% python3 -q
>>> import numpy as np
>>> import numpy.linalg as la
>>> np.set_printoptions(precision=1, suppress=True, linewidth=160, legacy="1.25")
>>> rd = lambda a: np.round(a, 1) + 0
>>> X = np.load("arr.npy")
>>> X
array([[-2.9,  0. ,  0.1],
       [-3.1,  0. ,  0. ],
       [-3.1, -0.1, -0.1],
       [-2.9,  0. ,  0.1],
       [-3.1,  0. ,  0. ],
       [ 4.1,  0.2,  4.9],
       [ 3.9,  0.1,  5.1],
       [ 4.1,  0.1,  5. ],
       [ 3.8,  0. ,  5. ],
       [ 4.1, -0.1,  5. ]])
>>> lab = X[:, 0] > np.median(X[:, 0])
>>> f = X[lab].mean(axis=0) - X[~lab].mean(axis=0)
>>> np.argsort(-np.abs(f).round(6), kind="stable")
array([0, 2, 1])
>>> Xs = X - X.mean(axis=0)
>>> left, s, VT = la.svd(Xs, full_matrices=False)
>>> la.matrix_rank(Xs)
3
>>> rd(VT[0] * np.sign(VT[0, np.abs(VT[0]).argmax()]))
array([0.8, 0. , 0.6])
>>> np.abs(VT[0]).argmax()
0
>>> rd(Xs.mean(axis=0))
array([0., 0., 0.])
>>> rd(s ** 2 / (s ** 2).sum())
array([1., 0., 0.])
>>> np.abs(left[:, 0]).argmax()
2
>>> f, r1 = X[8], X[7]
>>> rd(f @ r1)
40.6
>>> p = (f @ r1) / (f @ f) * f
>>> la.matrix_rank(np.outer(f, r1))
1
>>> rd(la.norm(f + r1) ** 2 + la.norm(f - r1) ** 2)
162.5
>>> rd(r1 - p)
array([ 0.2,  0.1, -0.1])
>>> K = np.load("block12.npy")
>>> K
array([[-1.,  1.,  0.],
       [ 0., -1.,  1.],
       [ 0.,  0., -1.]])
>>> # triangular: eigenvalues sit on the diagonal
>>> O = K.astype(float).copy()
>>> for j in range(3):
...     O[:, j] -= O[:, :j] @ (O[:, :j].T @ O[:, j])
...     O[:, j] /= la.norm(O[:, j])
... 
>>> O.T @ K
array([[ 1., -1.,  0.],
       [ 0.,  1., -1.],
       [ 0.,  0.,  1.]])
>>> feats = np.array([[1.0, -1.0, -3.0, 0.0, -2.0],
...     [-1.0, -2.0, -2.0, 1.0, 2.0],
...     [0.0, 0.0, 2.0, 5.0, 2.0],
...     [0.0, 0.0, 4.0, 0.0, 5.0],
...     [0.0, 0.0, 1.0, 2.0, 1.0]])
>>> feats
array([[ 1., -1., -3.,  0., -2.],
       [-1., -2., -2.,  1.,  2.],
       [ 0.,  0.,  2.,  5.,  2.],
       [ 0.,  0.,  4.,  0.,  5.],
       [ 0.,  0.,  1.,  2.,  1.]])
>>> other = np.array([[0, 2], [3, 0]])
>>> W2 = np.kron(other, feats)
>>> la.matrix_rank(W2)
10
>>> rd(la.norm(W2, 2)), rd(la.norm(other, 2) * la.norm(feats, 2))
(25.2, 25.2)
>>> W2.shape
(10, 10)
>>> O = feats.astype(float).copy()
>>> for j in range(5):
...     O[:, j] -= O[:, :j] @ (O[:, :j].T @ O[:, j])
...     O[:, j] /= la.norm(O[:, j])
... 
>>> rd(O.T @ feats)
array([[ 1.4,  0.7, -0.7, -0.7, -2.8],
       [ 0. ,  2.1,  3.5, -0.7,  0. ],
       [ 0. ,  0. ,  4.6,  2.6,  5.5],
       [ 0. ,  0. ,  0. ,  4.7, -0.5],
       [ 0. ,  0. ,  0. ,  0. ,  0. ]])
>>> rd(O.T @ O)
array([[1., 0., 0., 0., 0.],
       [0., 1., 0., 0., 0.],
       [0., 0., 1., 0., 0.],
       [0., 0., 0., 1., 0.],
       [0., 0., 0., 0., 1.]])
>>> W0 = np.load("dump.npy")
>>> rd(W0)
array([[-0.8,  4.2,  1.5, -2. ],
       [-2.4,  4.3,  0.9, -0.2],
       [-2.6, -1. , -1.6,  3.8],
       [ 1.7, -4.4, -1.2,  1.1],
       [-3.3,  3.4,  0. ,  1.5],
       [-0.8,  4.2,  1.5, -2. ],
       [ 2.4,  1.4,  1.7, -3.8],
       [-2.3,  4.3,  0.9, -0.3],
       [ 3.1,  0.1,  1.4, -3.7],
       [ 3.6, -2.2,  0.6, -2.6],
       [ 3.1,  0. ,  1.4, -3.7],
       [-1. , -3.1, -1.8,  3.3],
       [-1.6, -2.5, -1.8,  3.6],
       [ 3.3, -0.6,  1.2, -3.5],
       [-3.5,  3.1, -0.2,  1.9],
       [-0.2,  4. ,  1.7, -2.5],
       [-0.2, -3.7, -1.7,  2.8],
       [-3.2,  0.2, -1.3,  3.6],
       [ 3.5, -1.7,  0.8, -3. ],
       [-0.1, -3.8, -1.7,  2.8],
       [-0.9,  4.3,  1.5, -1.9],
       [-1.2, -2.9, -1.8,  3.4],
       [ 3.4, -3.1,  0.2, -1.9],
       [ 3. ,  0.3,  1.5, -3.7],
       [-3.2,  3.6,  0.1,  1.3]])
>>> f = np.array([1, -2])
>>> rd(np.convolve(W0[16], f))
array([-0.2, -3.3,  5.7,  6.3, -5.7])
>>> Xs = W0 - W0.mean(axis=0)
>>> left, s, VT = la.svd(Xs, full_matrices=False)
>>> np.abs(left[:, 0]).argmax()
12
>>> la.matrix_rank(Xs)
2
>>> (np.sign(left[:, 0]) == np.sign(left[0, 0])).astype(int)
array([1, 1, 0, 0, 0, 1, 1, 1, 1, 1, 1, 0, 0, 1, 0, 1, 0, 0, 1, 0, 1, 0, 1, 1, 0])
>>> rank = la.matrix_rank(W0)
>>> rank
2
>>> N = la.svd(W0)[2][rank:].T
>>> la.matrix_rank(W0.T @ W0), la.matrix_rank(W0 @ W0.T)
(2, 2)
>>> np.allclose(W0 @ N, 0)
True
>>> [int(la.matrix_rank(W0[:, :j + 1])) for j in range(4)]
[1, 2, 2, 2]
>>> blk = np.stack([X, 4 * X, X[::-1]])
>>> rd(np.einsum("bij,cij->bc", blk, blk))
array([[ 250.9, 1003.4, -119.8],
       [1003.4, 4013.8, -479.2],
       [-119.8, -479.2,  250.9]])
>>> rd(la.norm(blk, axis=(1, 2)))
array([15.8, 63.4, 15.8])
>>> other = W0 / np.sqrt((W0 ** 2).mean(axis=1, keepdims=True))
>>> la.matrix_rank(other) == la.matrix_rank(W0)
True
>>> rd(W0 - W0.mean(axis=1, keepdims=True))
array([[-1.5,  3.5,  0.8, -2.8],
       [-3. ,  3.7,  0.2, -0.9],
       [-2.3, -0.6, -1.3,  4.2],
       [ 2.4, -3.7, -0.5,  1.8],
       [-3.7,  3. , -0.4,  1.1],
       [-1.5,  3.5,  0.8, -2.8],
       [ 2. ,  1. ,  1.3, -4.2],
       [-3. ,  3.7,  0.2, -0.9],
       [ 2.9, -0.2,  1.2, -3.9],
       [ 3.7, -2.1,  0.8, -2.4],
       [ 2.9, -0.2,  1.2, -3.9],
       [-0.3, -2.5, -1.2,  4. ],
       [-1. , -1.9, -1.2,  4.2],
       [ 3.2, -0.7,  1.1, -3.6],
       [-3.8,  2.7, -0.5,  1.6],
       [-0.9,  3.2,  0.9, -3.3],
       [ 0.5, -3. , -1. ,  3.5],
       [-3. ,  0.4, -1.1,  3.8],
       [ 3.6, -1.6,  0.9, -2.9],
       [ 0.6, -3.1, -1. ,  3.5],
       [-1.7,  3.5,  0.8, -2.6],
       [-0.6, -2.3, -1.2,  4.1],
       [ 3.8, -2.8,  0.5, -1.5],
       [ 2.8,  0. ,  1.2, -4. ],
       [-3.7,  3.1, -0.3,  0.9]])
>>> rng = np.random.default_rng(872)
>>> lab = rng.integers(0, 3, 6)
>>> J = (lab[:, None] == lab) * 2 + np.eye(6)
>>> J
array([[3., 2., 2., 0., 0., 2.],
       [2., 3., 2., 0., 0., 2.],
       [2., 2., 3., 0., 0., 2.],
       [0., 0., 0., 3., 0., 0.],
       [0., 0., 0., 0., 3., 0.],
       [2., 2., 2., 0., 0., 3.]])
>>> # splits into 3 blocks
>>> rd(la.det(J))
81.0
>>> (J != 0).astype(int)
array([[1, 1, 1, 0, 0, 1],
       [1, 1, 1, 0, 0, 1],
       [1, 1, 1, 0, 0, 1],
       [0, 0, 0, 1, 0, 0],
       [0, 0, 0, 0, 1, 0],
       [1, 1, 1, 0, 0, 1]])
>>> J @ J
array([[21., 20., 20.,  0.,  0., 20.],
       [20., 21., 20.,  0.,  0., 20.],
       [20., 20., 21.,  0.,  0., 20.],
       [ 0.,  0.,  0.,  9.,  0.,  0.],
       [ 0.,  0.,  0.,  0.,  9.,  0.],
       [20., 20., 20.,  0.,  0., 21.]])
>>> rd(np.abs(la.eigvals(J)).max())
9.0
>>> np.trace(J)
18.0
>>> (J + J.T) / 2
array([[3., 2., 2., 0., 0., 2.],
       [2., 3., 2., 0., 0., 2.],
       [2., 2., 3., 0., 0., 2.],
       [0., 0., 0., 3., 0., 0.],
       [0., 0., 0., 0., 3., 0.],
       [2., 2., 2., 0., 0., 3.]])
